>>> import numpy as np
>>> import numpy.linalg as la
>>> np.set_printoptions(suppress=True, linewidth=120)
>>> rng = np.random.default_rng(27633)
>>> arr = rng.normal(size=(16, 3))
>>> arr = 3 * arr / la.norm(arr, axis=1, keepdims=True)
>>> print(arr.round(1))
[[ 0.1 -0.3 -3. ]
 [-0.7 -1.1 -2.7]
 [-0.2  2.9 -0.7]
 [-0.7  2.8 -0.7]
 [-2.9  0.2 -0.6]
 [-2.1 -0.5 -2.1]
 [ 2.  -0.5  2.2]
 [-1.2  2.2  1.6]
 [-1.5  2.6 -0.4]
 [-0.4  2.9 -0.5]
 [-2.5 -0.9 -1.5]
 [ 0.9  2.8 -0.7]
 [-0.8 -2.2 -1.9]
 [ 0.8 -1.4 -2.5]
 [-1.7 -1.2 -2.1]
 [ 2.8  0.7  0.7]]
>>> O, V = la.qr(arr[:, :2])[0], la.qr(arr[:, 2:])[0]
>>> sig = la.svd(O.T @ V, compute_uv=False)
>>> print(sig.round(1))
[0.5]
>>> print(round(float(la.norm(O @ O.T - V @ V.T, 2)), 1))
1.0
>>> x = np.array([0, 2, 2])
>>> rhs = arr @ x
>>> print(np.round(la.pinv(arr) @ arr, 1) + 0)
[[1. 0. 0.]
 [0. 1. 0.]
 [0. 0. 1.]]
>>> print(np.round(la.lstsq(arr, rhs)[0], 1) + 0)
[0. 2. 2.]
>>> rhs = rhs + 0.1 * rng.normal(size=16)
>>> print(rhs.round(1))
[-6.6 -7.7  4.2  4.3 -0.8 -5.3  3.5  7.7  4.5  4.9 -4.8  4.3 -8.  -7.9 -6.5  2.7]
>>> beta, *_ = la.lstsq(arr, rhs)
>>> print(beta.round())
[0. 2. 2.]
>>> A2 = np.array([[0, 3], [2, 0], [0, 1], [0, 0]])
>>> m1 = np.block([[np.zeros((4, 4)), A2], [A2.T, np.zeros((2, 2))]])
>>> print(m1)
[[0. 0. 0. 0. 0. 3.]
 [0. 0. 0. 0. 2. 0.]
 [0. 0. 0. 0. 0. 1.]
 [0. 0. 0. 0. 0. 0.]
 [0. 2. 0. 0. 0. 0.]
 [3. 0. 1. 0. 0. 0.]]
>>> # splits into 3 blocks
>>> vals, V = la.eigh(m1)
>>> print(np.unique(vals.round(6) + 0, return_counts=True)[1])
[1 1 2 1 1]
>>> print((vals > 1e-8).sum(), (vals < -1e-8).sum())
2 2
>>> print(np.abs(V[:, -1]).round(6).argmax())
5
>>> print(np.round(np.abs(V[:, -1]), 1))
[0.7 0.  0.2 0.  0.  0.7]
>>> print(np.round(V @ np.diag(vals) @ V.T, 1) + 0)
[[0. 0. 0. 0. 0. 3.]
 [0. 0. 0. 0. 2. 0.]
 [0. 0. 0. 0. 0. 1.]
 [0. 0. 0. 0. 0. 0.]
 [0. 2. 0. 0. 0. 0.]
 [3. 0. 1. 0. 0. 0.]]
>>> print(round(vals.sum(), 1), np.trace(m1))
-0.0 0.0
>>> A2 = np.array([[0.1], [-0.1], [1.4], [0.2], [-1.5], [0.5], [-0.3]])
>>> W2 = np.array([[0.3, 0.2, 0.4, 0.1, 2.2, -0.4]])
>>> J = A2 @ W2
>>> print(J.round(1) + 0)
[[ 0.   0.   0.   0.   0.2  0. ]
 [ 0.   0.   0.   0.  -0.2  0. ]
 [ 0.4  0.3  0.6  0.1  3.1 -0.6]
 [ 0.1  0.   0.1  0.   0.4 -0.1]
 [-0.4 -0.3 -0.6 -0.2 -3.3  0.6]
 [ 0.2  0.1  0.2  0.   1.1 -0.2]
 [-0.1 -0.1 -0.1  0.  -0.7  0.1]]
>>> # rows and columns are dependent
>>> theta = np.radians(30)
>>> r_ = np.eye(6)
>>> r_[1, 1] = r_[3, 3] = np.cos(theta)
>>> r_[1, 3], r_[3, 1] = -np.sin(theta), np.sin(theta)
>>> print(r_.round(1))
[[ 1.   0.   0.   0.   0.   0. ]
 [ 0.   0.9  0.  -0.5  0.   0. ]
 [ 0.   0.   1.   0.   0.   0. ]
 [ 0.   0.5  0.   0.9  0.   0. ]
 [ 0.   0.   0.   0.   1.   0. ]
 [ 0.   0.   0.   0.   0.   1. ]]
>>> A2 = J @ r_.T
>>> print(np.allclose(J @ J.T, A2 @ A2.T))
True
>>> print(np.allclose(la.norm(J, axis=1), la.norm(A2, axis=1)))
True
>>> X = np.load("block11.npy")
>>> print(X.round(1) + 0)
[[ 0.1 -1.3 -0.9  2.2 -1.4 -2.5 -0.9  1.5  2.5 -0.1]
 [ 1.6  2.7 -0.4 -2.4  0.   2.2  0.8  0.1 -0.2  1.9]
 [-1.5 -0.6  1.5 -0.7  1.7  1.4  0.5 -1.9 -3.  -1.4]
 [ 1.   2.4  0.2 -2.6  0.7  2.6  0.9 -0.7 -1.4  1.2]
 [ 1.1  2.5  0.1 -2.6  0.5  2.5  0.9 -0.5 -1.1  1.4]
 [-2.1 -2.2  1.3  1.1  1.2 -0.5 -0.2 -1.4 -2.  -2.3]
 [ 1.3  2.6 -0.1 -2.6  0.4  2.4  0.9 -0.4 -0.9  1.5]
 [-1.7 -2.7  0.4  2.4  0.  -2.1 -0.8 -0.1  0.1 -1.9]
 [-0.6 -2.1 -0.5  2.5 -0.9 -2.6 -0.9  1.   1.8 -0.8]
 [-1.5 -2.7  0.2  2.5 -0.2 -2.3 -0.8  0.1  0.5 -1.7]
 [-0.2 -1.7 -0.7  2.4 -1.2 -2.6 -0.9  1.3  2.2 -0.4]
 [ 0.6 -0.7 -1.2  1.8 -1.6 -2.2 -0.8  1.7  2.9  0.5]
 [ 2.1  2.2 -1.3 -1.1 -1.2  0.4  0.2  1.4  2.   2.2]
 [-1.4 -0.4  1.5 -0.9  1.7  1.5  0.5 -1.9 -3.  -1.3]
 [ 1.2  2.5  0.  -2.6  0.5  2.5  0.9 -0.4 -1.   1.4]
 [-2.1 -2.4  1.2  1.4  1.1 -0.8 -0.3 -1.3 -1.7 -2.3]
 [ 1.5  0.6 -1.5  0.7 -1.7 -1.3 -0.4  1.9  3.   1.5]
 [-1.7 -2.8  0.5  2.3  0.1 -2.  -0.8 -0.2 -0.1 -2. ]
 [-2.1 -2.1  1.4  0.9  1.3 -0.2 -0.1 -1.5 -2.2 -2.2]
 [-1.8 -1.3  1.5  0.1  1.6  0.6  0.2 -1.8 -2.8 -1.9]
 [-1.3 -2.6  0.1  2.6 -0.3 -2.4 -0.9  0.3  0.8 -1.6]
 [-1.1 -2.5 -0.1  2.6 -0.5 -2.5 -0.9  0.5  1.1 -1.4]
 [-1.6 -0.7  1.5 -0.5  1.7  1.2  0.4 -1.9 -3.  -1.6]
 [ 0.2  1.7  0.7 -2.4  1.2  2.6  0.9 -1.3 -2.2  0.4]
 [ 0.7  2.1  0.4 -2.5  0.9  2.6  0.9 -0.9 -1.7  0.9]
 [ 1.9  1.4 -1.5 -0.2 -1.6 -0.5 -0.1  1.8  2.7  2. ]
 [-0.5 -2.  -0.5  2.5 -1.  -2.6 -0.9  1.1  1.9 -0.7]
 [ 1.8  1.3 -1.5 -0.1 -1.6 -0.6 -0.2  1.8  2.8  1.9]
 [ 1.5  2.7 -0.3 -2.5  0.1  2.3  0.8 -0.1 -0.4  1.8]
 [ 2.1  2.1 -1.4 -0.9 -1.3  0.3  0.1  1.5  2.1  2.2]
 [ 1.   2.4  0.2 -2.6  0.7  2.6  0.9 -0.7 -1.3  1.2]
 [-0.4 -1.9 -0.6  2.5 -1.1 -2.6 -0.9  1.1  2.  -0.7]
 [-2.1 -2.4  1.2  1.3  1.1 -0.7 -0.3 -1.3 -1.7 -2.3]
 [ 1.2  0.2 -1.4  1.  -1.7 -1.6 -0.6  1.9  3.   1.2]
 [-0.3 -1.8 -0.7  2.4 -1.1 -2.6 -0.9  1.2  2.1 -0.5]
 [ 1.4  0.4 -1.5  0.9 -1.7 -1.5 -0.5  1.9  3.   1.3]
 [-1.2 -0.2  1.4 -1.   1.7  1.6  0.6 -1.9 -3.  -1.2]
 [-1.9 -1.4  1.5  0.1  1.6  0.6  0.2 -1.8 -2.7 -1.9]
 [-1.1  0.   1.4 -1.2  1.7  1.8  0.6 -1.9 -3.  -1. ]
 [ 1.8  2.8 -0.6 -2.3 -0.2  1.9  0.7  0.4  0.2  2. ]]
>>> # rows and columns are dependent
>>> idx = X[:, 2] > np.median(X[:, 2])
>>> u = X[idx].mean(axis=0) - X[~idx].mean(axis=0)
>>> print(u.round(1))
[-1.9 -1.   1.7 -0.5  1.9  1.2  0.4 -2.2 -3.4 -1.9]
